In [1]: import numpy as np

In [2]: np.set_printoptions(suppress=True, linewidth=140)

In [3]: feats = np.loadtxt("mat.csv", delimiter=",")

In [4]: print(feats)
[[ 0.  0.  0.  0.  0.  0.  0.  4. -4.  4.]
 [ 0.  0.  0.  0.  0.  0.  0.  1. -4.  1.]
 [ 0.  0.  0.  0.  0.  0.  0.  4.  3. -4.]
 [ 0.  0.  0.  0.  0.  0.  0. -3.  2. -3.]
 [ 0.  0.  0.  0.  0.  0.  0.  5.  2. -1.]
 [ 0.  0.  0.  0.  0.  0.  0.  3. -2. -3.]
 [ 0.  0.  0.  0.  0.  0.  0.  5.  5. -3.]
 [ 4.  1.  4. -3.  5.  3.  5.  0.  0.  0.]
 [-4. -4.  3.  2.  2. -2.  5.  0.  0.  0.]
 [ 4.  1. -4. -3. -1. -3. -3.  0.  0.  0.]]

In [5]: print(np.round(np.linalg.matrix_power(feats, 3), 1))
[[   0.    0.    0.    0.    0.    0.    0.  268. -448.  364.]
 [   0.    0.    0.    0.    0.    0.    0.   22. -346.  238.]
 [   0.    0.    0.    0.    0.    0.    0.  525.  490. -467.]
 [   0.    0.    0.    0.    0.    0.    0. -216.  258. -224.]
 [   0.    0.    0.    0.    0.    0.    0.  554.  280. -254.]
 [   0.    0.    0.    0.    0.    0.    0.  330.   36. -142.]
 [   0.    0.    0.    0.    0.    0.    0.  637.  612. -523.]
 [ 268.   22.  525. -216.  554.  330.  637.    0.    0.    0.]
 [-448. -346.  490.  258.  280.   36.  612.    0.    0.    0.]
 [ 364.  238. -467. -224. -254. -142. -523.    0.    0.    0.]]

In [6]: print(feats @ feats)
[[ 48.  24. -12. -32.   8.   8. -12.   0.   0.   0.]
 [ 24.  18. -12. -14.  -4.   8. -18.   0.   0.   0.]
 [-12. -12.  41.   6.  30.  18.  47.   0.   0.   0.]
 [-32. -14.   6.  22.  -8.  -4.   4.   0.   0.   0.]
 [  8.  -4.  30.  -8.  30.  14.  38.   0.   0.   0.]
 [  8.   8.  18.  -4.  14.  22.  14.   0.   0.   0.]
 [-12. -18.  47.   4.  38.  14.  59.   0.   0.   0.]
 [  0.   0.   0.   0.   0.   0.   0. 101.  15. -19.]
 [  0.   0.   0.   0.   0.   0.   0.  15.  78. -49.]
 [  0.   0.   0.   0.   0.   0.   0. -19. -49.  61.]]

In [7]: print(np.allclose(feats, feats.T))
True

In [8]: print(round(np.abs(np.linalg.eigvals(feats)).max(), 1))
11.6

In [9]: print(np.linalg.matrix_rank(feats))
6

In [10]: print(round(np.linalg.norm(feats), 1))
21.9

In [11]: print(feats.sum(axis=1))
[ 4. -2.  3. -4.  6. -2.  7. 19.  2. -9.]

In [12]: print(np.abs(feats).max())
5.0

In [13]: U, s, vt = np.linalg.svd(feats)

In [14]: evecs = vt[:(s > 1e-8).sum()]

In [15]: rng = np.random.default_rng(69627)

In [16]: x = feats[4] + 2 * feats[6] + rng.integers(2) * np.eye(10)[6]

In [17]: print(x)
[ 0.  0.  0.  0.  0.  0.  0. 15. 12. -7.]

In [18]: print(np.allclose(evecs.T @ evecs @ x, x))
True

In [19]: print(np.round(evecs.T @ evecs, 1) + 0)
[[ 0.6  0.2 -0.1 -0.4  0.2  0.   0.   0.   0.   0. ]
 [ 0.2  0.3  0.  -0.1 -0.1  0.3 -0.2  0.   0.   0. ]
 [-0.1  0.   0.3  0.1  0.2  0.3  0.3  0.   0.   0. ]
 [-0.4 -0.1  0.1  0.3 -0.2  0.1  0.   0.   0.   0. ]
 [ 0.2 -0.1  0.2 -0.2  0.3  0.   0.3  0.   0.   0. ]
 [ 0.   0.3  0.3  0.1  0.   0.7 -0.1  0.   0.   0. ]
 [ 0.  -0.2  0.3  0.   0.3 -0.1  0.5  0.   0.   0. ]
 [ 0.   0.   0.   0.   0.   0.   0.   1.   0.   0. ]
 [ 0.   0.   0.   0.   0.   0.   0.   0.   1.   0. ]
 [ 0.   0.   0.   0.   0.   0.   0.   0.   0.   1. ]]

In [20]: print(np.round(np.diag(evecs.T @ evecs), 1))
[0.6 0.3 0.3 0.3 0.3 0.7 0.5 1.  1.  1. ]

In [21]: print(round(float(np.linalg.norm(x - evecs.T @ evecs @ x)), 1))
0.0

In [22]: print(np.linalg.matrix_rank(np.vstack([feats, x])))
6
